% ipython --no-banner

In [1]: import numpy as np

In [2]: np.set_printoptions(precision=2, suppress=True, linewidth=200, sign=" ")

In [3]: data = np.loadtxt("run4.csv", delimiter=",")

In [4]: data
Out[4]: 
array([[ 2.,  0.,  0.,  0.,  0.,  0.],
       [ 5.,  5.,  0.,  0.,  0.,  0.],
       [ 0.,  0.,  3.,  0.,  0.,  0.],
       [ 4.,  3.,  5.,  0.,  0.,  0.],
       [ 4.,  3.,  5.,  0.,  0.,  0.],
       [ 3.,  0.,  2.,  5.,  5.,  0.]])

In [5]: B = data / np.linalg.norm(data, axis=1, keepdims=True)

In [6]: C2 = B @ B.T

In [7]: np.linalg.norm(B, axis=1)
Out[7]: array([ 1.,  1.,  1.,  1.,  1.,  1.])

In [8]: np.argwhere(np.triu(np.abs(C2) > 0.95, 1))
Out[8]: array([[ 3,  4]])

In [9]: round(np.degrees(np.arccos(np.clip(C2[4, 2], -1, 1))), 2)
Out[9]: np.float64(45.0)

In [10]: C2
Out[10]: 
array([[ 1.  ,  0.71,  0.  ,  0.57,  0.57,  0.38],
       [ 0.71,  1.  ,  0.  ,  0.7 ,  0.7 ,  0.27],
       [ 0.  ,  0.  ,  1.  ,  0.71,  0.71,  0.25],
       [ 0.57,  0.7 ,  0.71,  1.  ,  1.  ,  0.39],
       [ 0.57,  0.7 ,  0.71,  1.  ,  1.  ,  0.39],
       [ 0.38,  0.27,  0.25,  0.39,  0.39,  1.  ]])

In [11]: evals, evecs = np.linalg.eigh(C2)

In [12]: vec = np.array([1, 0, -2, 3, -2, -3])

In [13]: round(vec @ C2 @ vec / (vec @ vec), 2), np.round(evals[0], 2), round(float(evals[-1]), 2)
Out[13]: (np.float64(0.43), np.float64(-0.0), 3.6)

In [14]: (np.sign(evecs[:, -1].round(6)) == np.sign(evecs[0, -1].round(6))).astype(int)
Out[14]: array([ 1,  1,  1,  1,  1,  1])

In [15]: np.round(evecs * np.maximum(evals, 0) @ evecs.T, 2) + 0
Out[15]: 
array([[ 1.  ,  0.71,  0.  ,  0.57,  0.57,  0.38],
       [ 0.71,  1.  ,  0.  ,  0.7 ,  0.7 ,  0.27],
       [ 0.  ,  0.  ,  1.  ,  0.71,  0.71,  0.25],
       [ 0.57,  0.7 ,  0.71,  1.  ,  1.  ,  0.39],
       [ 0.57,  0.7 ,  0.71,  1.  ,  1.  ,  0.39],
       [ 0.38,  0.27,  0.25,  0.39,  0.39,  1.  ]])
